>>> import numpy as np
>>> np.set_printoptions(precision=2, suppress=True, linewidth=160)
>>> X = np.loadtxt("m.csv", delimiter=",")
>>> print(X)
[[-7.  2. -7.  2. -7.  2.]
 [-5.  2. -5.  2. -5.  2.]
 [ 2.  0.  2.  0.  2.  0.]
 [-7.  2. -7.  2. -7.  2.]
 [-5.  2. -5.  2. -5.  2.]
 [ 2.  0.  2.  0.  2.  0.]]
>>> Uu, sv, vt = np.linalg.svd(X)
>>> V = vt[:(sv > 1e-8).sum()]
>>> rng = np.random.default_rng(83907)
>>> x0 = X[3] + 2 * X[5] + rng.integers(2) * np.eye(6)[3]
>>> print(x0)
[-3.  2. -3.  3. -3.  2.]
>>> print(round(float(np.linalg.norm(x0 - V.T @ V @ x0)), 2))
0.82
>>> print(np.diag(V.T @ V))
[0.33 0.33 0.33 0.33 0.33 0.33]
>>> Uu, sv, vt = np.linalg.svd(X)
>>> print(np.argmax(sv[:-1] / (sv[1:] + 1e-6)) + 1)
2
>>> out = Uu[:, :2] @ np.diag(sv[:2]) @ vt[:2]
>>> print(np.linalg.matrix_rank(out))
2
>>> print(round(float(np.abs(X - out).max()), 2))
0.0
>>> print(round(np.linalg.norm(X - out) / np.linalg.norm(X), 2))
0.0
>>> sv = 5 * 0.5 ** np.arange(3)
>>> Q, _ = np.linalg.qr(np.array([[-0.6, -0.2, 0.8], [1.3, 1.0, 1.7], [1.1, 0.5, -0.6]]))
>>> A = rng.normal(size=(20, 3)) * sv @ Q
>>> print(A)
[[ 1.15  4.14 -7.7 ]
 [-0.79  0.57 -1.66]
 [-0.95  0.96 -0.11]
 [-5.47  0.17  3.97]
 [ 1.82  3.42 -3.96]
 [-2.63 -0.27  1.65]
 [ 4.83 -4.65 -0.93]
 [ 1.36 -3.12  1.8 ]
 [-1.16 -0.76 -1.8 ]
 [ 2.76 -2.31 -4.24]
 [-5.22  0.01  5.57]
 [ 4.4  -0.18 -0.18]
 [-2.81 -1.67  3.72]
 [-2.68 -0.09  2.21]
 [ 0.61  2.75 -2.21]
 [ 0.73  0.7  -1.55]
 [-0.82  2.6  -3.21]
 [ 3.6   5.43 -7.55]
 [ 1.14  3.81 -5.07]
 [-1.17  3.59 -2.63]]
>>> z = A[:, 0] > np.median(A[:, 0])
>>> r0 = A[z].mean(axis=0) - A[~z].mean(axis=0)
>>> print(np.argsort(-np.abs(r0).round(6), kind="stable"))
[0 2 1]
>>> print((((A - A.mean(axis=0)) @ r0 > 0) == z).mean())
0.85
>>> print(((A - A.mean(axis=0)) @ r0 > 0).astype(int))
[1 0 0 0 1 0 1 0 0 1 0 1 0 0 1 1 1 1 1 1]
>>> C = A[[1, 6]].astype(float)
>>> for _ in range(4):
...     z = np.linalg.norm(A[:, None] - C, axis=-1).argmin(axis=1)
...     C = np.array([A[z == j].mean(axis=0) for j in range(2)])
... 
>>> print(z)
[0 0 0 0 0 0 1 1 0 1 0 1 0 0 0 0 0 0 0 0]
>>> print(np.abs(C[1] - C[0]).argmax())
0
>>> print(C)
[[-0.91  1.58 -1.27]
 [ 3.34 -2.57 -0.89]]
>>> print(np.bincount(z))
[16  4]
>>> out = np.c_[A[:, :2] @ np.array([[-4, -4], [1, -4]]), np.array([0, 2, 3, 0, 0, 2, 1, 0, 1, 0, 1, 3, 2, 1, 1, 0, 1, 1, 1, 2])]
>>> print(out)
[[ -0.47 -21.19   0.  ]
 [  3.72   0.86   2.  ]
 [  4.76  -0.02   3.  ]
 [ 22.04  21.2    0.  ]
 [ -3.88 -20.97   0.  ]
 [ 10.25  11.58   2.  ]
 [-23.98  -0.75   1.  ]
 [ -8.56   7.07   0.  ]
 [  3.9    7.69   1.  ]
 [-13.34  -1.79   0.  ]
 [ 20.89  20.85   1.  ]
 [-17.78 -16.87   3.  ]
 [  9.56  17.92   2.  ]
 [ 10.63  11.07   1.  ]
 [  0.31 -13.43   1.  ]
 [ -2.24  -5.73   0.  ]
 [  5.86  -7.14   1.  ]
 [ -8.99 -36.13   1.  ]
 [ -0.74 -19.8    1.  ]
 [  8.25  -9.71   2.  ]]
>>> print(np.round(np.linalg.lstsq(A, out[:, 0])[0], 2) + 0)
[-4.  1.  0.]
>>> print(np.linalg.matrix_rank(np.c_[A, out]))
4
>>> print(np.linalg.matrix_rank(out))
3
>>> print(np.linalg.norm(np.linalg.qr(A)[0].T @ out, axis=0) ** 2 / ((out ** 2).sum(axis=0) + 1e-12))
[1.   1.   0.05]
>>> M = np.loadtxt("dump.csv", delimiter=",")
>>> print(M)
[[6. 5. 5. 0. 5. 0. 0. 5. 0.]
 [5. 6. 5. 0. 5. 0. 0. 5. 0.]
 [5. 5. 6. 0. 5. 0. 0. 5. 0.]
 [0. 0. 0. 6. 0. 5. 5. 0. 5.]
 [5. 5. 5. 0. 6. 0. 0. 5. 0.]
 [0. 0. 0. 5. 0. 6. 5. 0. 5.]
 [0. 0. 0. 5. 0. 5. 6. 0. 5.]
 [5. 5. 5. 0. 5. 0. 0. 6. 0.]
 [0. 0. 0. 5. 0. 5. 5. 0. 6.]]
>>> print(M @ M)
[[136. 135. 135.   0. 135.   0.   0. 135.   0.]
 [135. 136. 135.   0. 135.   0.   0. 135.   0.]
 [135. 135. 136.   0. 135.   0.   0. 135.   0.]
 [  0.   0.   0. 111.   0. 110. 110.   0. 110.]
 [135. 135. 135.   0. 136.   0.   0. 135.   0.]
 [  0.   0.   0. 110.   0. 111. 110.   0. 110.]
 [  0.   0.   0. 110.   0. 110. 111.   0. 110.]
 [135. 135. 135.   0. 135.   0.   0. 136.   0.]
 [  0.   0.   0. 110.   0. 110. 110.   0. 111.]]
>>> print((np.linalg.matrix_power((M != 0) + (M.T != 0) + np.eye(9), 9) > 0).astype(int))
[[1 1 1 0 1 0 0 1 0]
 [1 1 1 0 1 0 0 1 0]
 [1 1 1 0 1 0 0 1 0]
 [0 0 0 1 0 1 1 0 1]
 [1 1 1 0 1 0 0 1 0]
 [0 0 0 1 0 1 1 0 1]
 [0 0 0 1 0 1 1 0 1]
 [1 1 1 0 1 0 0 1 0]
 [0 0 0 1 0 1 1 0 1]]
>>> print(np.round(np.linalg.det(M), 2))
546.0
>>> print(M @ M)
[[136. 135. 135.   0. 135.   0.   0. 135.   0.]
 [135. 136. 135.   0. 135.   0.   0. 135.   0.]
 [135. 135. 136.   0. 135.   0.   0. 135.   0.]
 [  0.   0.   0. 111.   0. 110. 110.   0. 110.]
 [135. 135. 135.   0. 136.   0.   0. 135.   0.]
 [  0.   0.   0. 110.   0. 111. 110.   0. 110.]
 [  0.   0.   0. 110.   0. 110. 111.   0. 110.]
 [135. 135. 135.   0. 135.   0.   0. 136.   0.]
 [  0.   0.   0. 110.   0. 110. 110.   0. 111.]]
>>> print(np.round(np.abs(np.linalg.eigvals(M)).max(), 2))
26.0
